$ python3 -q
>>> import numpy as np
>>> import numpy.linalg as la
>>> np.set_printoptions(suppress=True, linewidth=120)
>>> feats = np.load("layer11.npy")
>>> feats
array([[  0,   0,   0,   0,   0,   0,   0,   0,   0],
       [  3,   6,   6,   9,   6,   6,   9,   6,  -6],
       [  1,   2,   2,   3,   2,   2,   3,   2,  -2],
       [  1,   2,   2,   3,   2,   2,   3,   2,  -2],
       [  1,   2,   2,   3,   2,   2,   3,   2,  -2],
       [ -1,  -2,  -2,  -3,  -2,  -2,  -3,  -2,   2],
       [  5,  10,  10,  15,  10,  10,  15,  10, -10],
       [ -4,  -8,  -8, -12,  -8,  -8, -12,  -8,   8],
       [  3,   6,   6,   9,   6,   6,   9,   6,  -6],
       [ -2,  -4,  -4,  -6,  -4,  -4,  -6,  -4,   4]])
>>> T = np.stack([feats, -2 * feats, feats[::-1]])
>>> T.shape
(3, 10, 9)
>>> la.matrix_rank(T)
array([1, 1, 1])
>>> (T @ feats.T).shape
(3, 10, 10)
>>> [round(float(x), 1) for x in la.svd(feats, compute_uv=False)[:3]]
[53.7, 0.0, 0.0]
>>> la.cond(feats) > 100
np.True_
>>> np.abs(np.diag(la.qr(feats)[1])) > 1e-9
array([ True, False, False, False, False, False, False, False, False])
>>> round(np.trace(la.pinv(feats) @ feats), 1)
np.float64(1.0)
>>> rank = la.matrix_rank(feats)
>>> rank
np.int64(1)
>>> ns = la.svd(feats)[2][rank:].T
>>> [int(la.matrix_rank(np.delete(feats, i, axis=0))) for i in range(10)]
[1, 1, 1, 1, 1, 1, 1, 1, 1, 1]
>>> np.round(ns @ ns.T, 1) + 0
array([[ 1. ,  0. ,  0. , -0.1,  0. ,  0. , -0.1,  0. ,  0. ],
       [ 0. ,  0.9, -0.1, -0.1, -0.1, -0.1, -0.1, -0.1,  0.1],
       [ 0. , -0.1,  0.9, -0.1, -0.1, -0.1, -0.1, -0.1,  0.1],
       [-0.1, -0.1, -0.1,  0.8, -0.1, -0.1, -0.2, -0.1,  0.1],
       [ 0. , -0.1, -0.1, -0.1,  0.9, -0.1, -0.1, -0.1,  0.1],
       [ 0. , -0.1, -0.1, -0.1, -0.1,  0.9, -0.1, -0.1,  0.1],
       [-0.1, -0.1, -0.1, -0.2, -0.1, -0.1,  0.8, -0.1,  0.1],
       [ 0. , -0.1, -0.1, -0.1, -0.1, -0.1, -0.1,  0.9,  0.1],
       [ 0. ,  0.1,  0.1,  0.1,  0.1,  0.1,  0.1,  0.1,  0.9]])
>>> [int(la.matrix_rank(feats[:i])) for i in range(1, len(feats) + 1)]
[0, 1, 1, 1, 1, 1, 1, 1, 1, 1]
>>> np.allclose(feats @ ns, 0)
True
>>> W0 = np.loadtxt("run5.csv", delimiter=",")
>>> W0
array([[0., 0., 1., 1.],
       [0., 0., 1., 1.],
       [1., 1., 0., 0.],
       [1., 1., 0., 0.]])
>>> f, v = W0[0], W0[3]
>>> f @ v
np.float64(0.0)
>>> p = (f @ v) / (f @ f) * f
>>> np.outer(f, v)
array([[0., 0., 0., 0.],
       [0., 0., 0., 0.],
       [1., 1., 0., 0.],
       [1., 1., 0., 0.]])
>>> p
array([0., 0., 0., 0.])
>>> v - p
array([1., 1., 0., 0.])
>>> (v - p) @ f
np.float64(0.0)
>>> round(la.norm(f + v) ** 2 + la.norm(f - v) ** 2, 1)
np.float64(8.0)
>>> W0.reshape(-1, 2)
array([[0., 0.],
       [1., 1.],
       [0., 0.],
       [1., 1.],
       [1., 1.],
       [0., 0.],
       [1., 1.],
       [0., 0.]])
>>> W0.ravel(order="F")
array([0., 0., 1., 1., 0., 0., 1., 1., 1., 1., 0., 0., 1., 1., 0., 0.])
>>> T = W0.reshape(4, 2, -1)
>>> np.swapaxes(T, 1, 2)[0]
array([[0., 1.],
       [0., 1.]])
>>> T.shape
(4, 2, 2)
>>> np.einsum("ihd,jhd->hij", T, T).shape
(2, 4, 4)
>>> th = np.radians(180)
>>> r_ = np.eye(4)
>>> r_[2, 2] = r_[1, 1] = np.cos(th)
>>> r_[2, 1], r_[1, 2] = -np.sin(th), np.sin(th)
>>> r_.round(1) + 0
array([[ 1.,  0.,  0.,  0.],
       [ 0., -1.,  0.,  0.],
       [ 0.,  0., -1.,  0.],
       [ 0.,  0.,  0.,  1.]])
>>> other = W0 @ r_.T
>>> np.allclose(la.norm(W0, axis=1), la.norm(other, axis=1))
True
>>> np.round(la.det(r_), 1), np.trace(r_)
(np.float64(1.0), np.float64(0.0))
>>> other.round(1) + 0
array([[ 0.,  0., -1.,  1.],
       [ 0.,  0., -1.,  1.],
       [ 1., -1.,  0.,  0.],
       [ 1., -1.,  0.,  0.]])
>>> np.round(la.svd(W0, compute_uv=False), 1) + 0, np.round(la.svd(other, compute_uv=False), 1) + 0
(array([2., 2., 0., 0.]), array([2., 2., 0., 0.]))
>>> def softmax(z):
...     e = np.exp(z - z.max(axis=-1, keepdims=True))
...     return e / e.sum(axis=-1, keepdims=True)
... 
>>> softmax(W0).sum(axis=1)
array([1., 1., 1., 1.])
>>> scores = W0 @ W0.T / np.sqrt(4)
>>> softmax(scores).round(6).argmax(axis=1)
array([0, 0, 2, 2])
>>> rank = la.matrix_rank(W0)
>>> rank
np.int64(2)
>>> ns = la.svd(W0)[2][rank:].T
>>> [int(la.matrix_rank(W0[:, :j + 1])) for j in range(4)]
[1, 1, 2, 2]
>>> np.round(W0 @ ns, 1) + 0
array([[0., 0.],
       [0., 0.],
       [0., 0.],
       [0., 0.]])
>>> la.matrix_rank(W0.T @ W0), la.matrix_rank(W0 @ W0.T)
(np.int64(2), np.int64(2))
>>> np.round(ns @ ns.T, 1) + 0
array([[ 0.5, -0.5,  0. ,  0. ],
       [-0.5,  0.5,  0. ,  0. ],
       [ 0. ,  0. ,  0.5, -0.5],
       [ 0. ,  0. , -0.5,  0.5]])
>>> [int(la.matrix_rank(W0[:i])) for i in range(1, len(W0) + 1)]
[1, 1, 2, 2]
>>> np.allclose(W0 @ ns, 0)
True
>>> E = np.loadtxt("x.csv", delimiter=",")
>>> E.round(1) + 0
array([[ 0. ,  0. ,  0. ,  0. ,  0.1,  0. ],
       [ 0. ,  0.2,  0.1, -0.1, -0.3, -0.1],
       [ 0. ,  0.1,  0.1, -0.1, -0.2, -0.1],
       [ 0. , -0.1, -0.1,  0.1,  0.2,  0.1],
       [ 0.1, -0.3, -0.2,  0.2,  0.5,  0.2],
       [ 0. , -0.1, -0.1,  0.1,  0.2,  0.1]])
>>> rank = la.matrix_rank(E)
>>> rank
np.int64(1)
>>> ns = la.svd(E)[2][rank:].T
>>> ns.shape
(6, 5)
>>> [int(la.matrix_rank(E[:i])) for i in range(1, len(E) + 1)]
[1, 1, 1, 1, 1, 1]
>>> vals, V = la.eigh(E)
>>> vals.round(1) + 0
array([0., 0., 0., 0., 0., 1.])
>>> np.round(np.abs(V[:, -1]), 1)
array([0.1, 0.5, 0.3, 0.3, 0.7, 0.3])
>>> np.round(V @ np.diag(vals) @ V.T, 1) + 0
array([[ 0. ,  0. ,  0. ,  0. ,  0.1,  0. ],
       [ 0. ,  0.2,  0.1, -0.1, -0.3, -0.1],
       [ 0. ,  0.1,  0.1, -0.1, -0.2, -0.1],
       [ 0. , -0.1, -0.1,  0.1,  0.2,  0.1],
       [ 0.1, -0.3, -0.2,  0.2,  0.5,  0.2],
       [ 0. , -0.1, -0.1,  0.1,  0.2,  0.1]])
>>> np.abs(V[:, -1]).round(6).argmax()
np.int64(4)
>>> np.round(la.eigvalsh(E + 4 * np.eye(6)), 1)
array([4., 4., 4., 4., 4., 5.])
>>> E.shape
(6, 6)
>>> np.round(la.norm(E), 1)
np.float64(1.0)
>>> E[6]
Traceback (most recent call last):
  File "<python-input-74>", line 1, in <module>
    E[6]
    ~^^^
IndexError: index 6 is out of bounds for axis 0 with size 6
>>> np.round(la.svd(E, compute_uv=False), 1) + 0
array([1., 0., 0., 0., 0., 0.])
>>> np.round(E.sum(axis=1), 1)
array([ 0.1, -0.3, -0.2,  0.2,  0.4,  0.2])
>>> la.matrix_rank(E)
np.int64(1)
>>> A = np.load("arr.npy")
>>> A
array([[ 11.,  15.,  12., -12.,  -6.,  15.,  -9.,  12.,   0.,   9.],
       [ 15.,  27.,  20., -20., -10.,  25., -15.,  20.,   0.,  15.],
       [ 12.,  20.,  18., -16.,  -8.,  20., -12.,  16.,   0.,  12.],
       [-12., -20., -16.,  18.,   8., -20.,  12., -16.,   0., -12.],
       [ -6., -10.,  -8.,   8.,   6., -10.,   6.,  -8.,   0.,  -6.],
       [ 15.,  25.,  20., -20., -10.,  27., -15.,  20.,   0.,  15.],
       [ -9., -15., -12.,  12.,   6., -15.,  11., -12.,   0.,  -9.],
       [ 12.,  20.,  16., -16.,  -8.,  20., -12.,  18.,   0.,  12.],
       [  0.,   0.,   0.,   0.,   0.,   0.,   0.,   0.,   2.,   0.],
       [  9.,  15.,  12., -12.,  -6.,  15.,  -9.,  12.,   0.,  11.]])
>>> vals, V = la.eigh(A)
>>> np.round(V @ np.diag(vals) @ V.T, 1)
array([[ 11.,  15.,  12., -12.,  -6.,  15.,  -9.,  12.,   0.,   9.],
       [ 15.,  27.,  20., -20., -10.,  25., -15.,  20.,   0.,  15.],
       [ 12.,  20.,  18., -16.,  -8.,  20., -12.,  16.,   0.,  12.],
       [-12., -20., -16.,  18.,   8., -20.,  12., -16.,   0., -12.],
       [ -6., -10.,  -8.,   8.,   6., -10.,   6.,  -8.,   0.,  -6.],
       [ 15.,  25.,  20., -20., -10.,  27., -15.,  20.,   0.,  15.],
       [ -9., -15., -12.,  12.,   6., -15.,  11., -12.,   0.,  -9.],
       [ 12.,  20.,  16., -16.,  -8.,  20., -12.,  18.,   0.,  12.],
       [  0.,   0.,   0.,   0.,   0.,   0.,   0.,   0.,   2.,   0.],
       [  9.,  15.,  12., -12.,  -6.,  15.,  -9.,  12.,   0.,  11.]])
>>> np.round(np.abs(V[:, -1]), 1)
array([0.3, 0.4, 0.4, 0.4, 0.2, 0.4, 0.3, 0.4, 0. , 0.3])
>>> A.shape
(10, 10)
>>> U, sv, Vt = la.svd(W0)
>>> V = Vt[:(sv > 1e-8).sum()]
>>> rng = np.random.default_rng(40)
>>> x0 = W0[2] + 2 * W0[1] + rng.integers(2) * np.eye(4)[1]
>>> x0
array([1., 2., 2., 2.])
>>> np.round(np.diag(V.T @ V), 1)
array([0.5, 0.5, 0.5, 0.5])
>>> np.round(V.T @ V, 1) + 0
array([[0.5, 0.5, 0. , 0. ],
       [0.5, 0.5, 0. , 0. ],
       [0. , 0. , 0.5, 0.5],
       [0. , 0. , 0.5, 0.5]])
>>> [round(float(x), 1) for x in la.svd(A, compute_uv=False)[:3]]
[131.0, 2.0, 2.0]
>>> other = np.array([[-3, 2],
...     [-1, 0],
...     [2, 1],
...     [0, -3],
...     [-2, 2],
...     [3, 0],
...     [-3, -2],
...     [1, 2],
...     [0, 0],
...     [3, -1]])
>>> np.einsum("ik,kj->ji", A, other)
array([[  99.,  173.,  144., -140.,  -74.,  181., -111.,  142.,    0.,  111.],
       [  91.,  145.,  118., -122.,  -54.,  145.,  -91.,  120.,    0.,   85.]])
>>> A @ other
array([[  99.,   91.],
       [ 173.,  145.],
       [ 144.,  118.],
       [-140., -122.],
       [ -74.,  -54.],
       [ 181.,  145.],
       [-111.,  -91.],
       [ 142.,  120.],
       [   0.,    0.],
       [ 111.,   85.]])
>>> np.einsum("ij,ij->i", A, A)
array([1201., 3329., 2132., 2132.,  536., 3329., 1201., 2132.,    4., 1201.])
>>> M = np.loadtxt("data.csv", delimiter=",")
>>> M
array([[ 0.,  2., -3., -3.,  0.,  3.,  3., -3.],
       [ 0.,  0., -1., -1., -1.,  2., -1., -2.],
       [ 0.,  0.,  0., -3., -2., -2., -3.,  3.],
       [ 0.,  0.,  0.,  0.,  3., -3.,  2.,  1.],
       [ 0.,  0.,  0.,  0.,  0.,  2.,  2.,  0.],
       [ 0.,  0.,  0.,  0.,  0.,  0., -3.,  0.],
       [ 0.,  0.,  0.,  0.,  0.,  0.,  0.,  0.],
       [ 0.,  0.,  0.,  0.,  0.,  0.,  0.,  0.]])
>>> np.allclose(M, M.T)
False
>>> round(float(np.abs(la.eigvals(M)).max()), 1)
0.0
>>> assert M == M.T
Traceback (most recent call last):
  File "<python-input-100>", line 1, in <module>
    assert M == M.T
           ^^^^^^^^
ValueError: The truth value of an array with more than one element is ambiguous. Use a.any() or a.all()
>>> C2 = M.T @ M
>>> np.round(la.svd(M, compute_uv=False) ** 2, 1)
array([69.7, 38.3, 20. ,  6.6,  1. ,  0.4,  0. ,  0. ])
>>> np.allclose(C2, C2.T)
True
>>> (M @ M.T).shape
(8, 8)
>>> np.diag(C2)
array([ 0.,  4., 10., 19., 14., 30., 36., 23.])
>>> x0 = np.array([2, 2, 0, 1, 1, 1, 0, 2, 1])
>>> h = np.maximum(feats @ x0, 0)
>>> np.maximum(feats @ (3 * x0), 0)
array([  0, 135,  45,  45,  45,   0, 225,   0, 135,   0])
>>> np.flatnonzero(h > 1e-9)
array([1, 2, 3, 4, 6, 8])
>>> X = np.diag(3 * np.array([2, 0, 0, 1, 0, 0, 3, 3, 0, 2])) + np.array([[-1, 0, 1, -2, -1, -2, -2, 0, 0, 2],
...     [2, 2, -2, 2, 1, 0, -2, 1, 0, -2],
...     [1, 2, -1, 2, -1, -1, -2, -2, -1, -1],
...     [-1, -2, 2, 1, -1, 2, -1, 2, 0, 0],
...     [2, 2, -1, 2, 2, 2, 2, 1, 2, -2],
...     [-1, -1, 2, 0, 2, 2, 0, 1, -2, 2],
...     [-2, -2, -1, 0, 2, -1, 0, 2, 1, -1],
...     [1, 0, 0, 0, 0, 2, 2, -2, -2, -2],
...     [-1, 2, 1, 2, 1, -1, 1, 2, -2, -2],
...     [1, 1, 1, -2, 0, 1, -2, -2, -1, 1]])
>>> X
array([[ 5,  0,  1, -2, -1, -2, -2,  0,  0,  2],
       [ 2,  2, -2,  2,  1,  0, -2,  1,  0, -2],
       [ 1,  2, -1,  2, -1, -1, -2, -2, -1, -1],
       [-1, -2,  2,  4, -1,  2, -1,  2,  0,  0],
       [ 2,  2, -1,  2,  2,  2,  2,  1,  2, -2],
       [-1, -1,  2,  0,  2,  2,  0,  1, -2,  2],
       [-2, -2, -1,  0,  2, -1,  9,  2,  1, -1],
       [ 1,  0,  0,  0,  0,  2,  2,  7, -2, -2],
       [-1,  2,  1,  2,  1, -1,  1,  2, -2, -2],
       [ 1,  1,  1, -2,  0,  1, -2, -2, -1,  7]])
>>> la.matrix_power(X, 2)
array([[ 34,  12,   1, -22, -14, -17, -34, -17,  -3,  23],
       [ 15,   0,   3,  10,  -2,   6, -16,  18,   2, -14],
       [  7,  -2,   1,   6,  -9,  -3, -29, -12,   6,   0],
       [-11, -10,  15,  16,  -7,  15,  -9,  15, -13,   3],
       [  6,  -2,   3,  18,  13,   5,  22,  31,  -1, -21],
       [  2,   2,   1,   0,   4,  14,   0,  -2,  -2,  14],
       [-28, -18, -10,   6,  22,   0, 102,  37,  11, -27],
       [  6, -12,  -1,  -2,   5,  14,  32,  55, -10, -20],
       [  1,  -3, -10,  18,   0,   8,  11,  20,   6, -26],
       [ 19,  16,   4, -22,  -2,   1, -41, -38,  -6,  58]])
>>> X.inv()
Traceback (most recent call last):
  File "<python-input-113>", line 1, in <module>
    X.inv()
    ^^^^^
AttributeError: 'numpy.ndarray' object has no attribute 'inv'
>>> assert X == X.T
Traceback (most recent call last):
  File "<python-input-114>", line 1, in <module>
    assert X == X.T
           ^^^^^^^^
ValueError: The truth value of an array with more than one element is ambiguous. Use a.any() or a.all()
>>> np.allclose(X @ X.T, X.T @ X)
False
>>> la.determinant(X)
Traceback (most recent call last):
  File "<python-input-116>", line 1, in <module>
    la.determinant(X)
    ^^^^^^^^^^^^^^
AttributeError: module 'numpy.linalg' has no attribute 'determinant'
>>> Q, V = la.qr(X[:, :4])[0], la.qr(X[:, 4:])[0]
>>> sv = la.svd(Q.T @ V, compute_uv=False)
>>> (sv > 0.9).sum()
np.int64(0)
>>> x0 = np.array([2, 3, 2, 1, 0, 5, 2, 1, 4, 0])
>>> h = np.maximum(X @ x0, 0)
>>> np.flatnonzero(h > 1e-9)
array([1, 3, 4, 5, 6, 7])
>>> X * (h > 1e-9)[:, None]
array([[ 0,  0,  0,  0,  0,  0,  0,  0,  0,  0],
       [ 2,  2, -2,  2,  1,  0, -2,  1,  0, -2],
       [ 0,  0,  0,  0,  0,  0,  0,  0,  0,  0],
       [-1, -2,  2,  4, -1,  2, -1,  2,  0,  0],
       [ 2,  2, -1,  2,  2,  2,  2,  1,  2, -2],
       [-1, -1,  2,  0,  2,  2,  0,  1, -2,  2],
       [-2, -2, -1,  0,  2, -1,  9,  2,  1, -1],
       [ 1,  0,  0,  0,  0,  2,  2,  7, -2, -2],
       [ 0,  0,  0,  0,  0,  0,  0,  0,  0,  0],
       [ 0,  0,  0,  0,  0,  0,  0,  0,  0,  0]])
>>> np.round(np.tanh(X @ x0), 1)
array([-1. ,  1. , -1. ,  1. ,  1. ,  1. ,  1. ,  1. , -0.8,  0. ])
>>> np.maximum(X @ (3 * x0), 0)
array([ 0, 15,  0, 30, 99,  6, 21, 45,  0,  0])
>>> X.T @ h
array([  65,   40,  -26,  116,   79,  113,  139,  179,   39, -109])
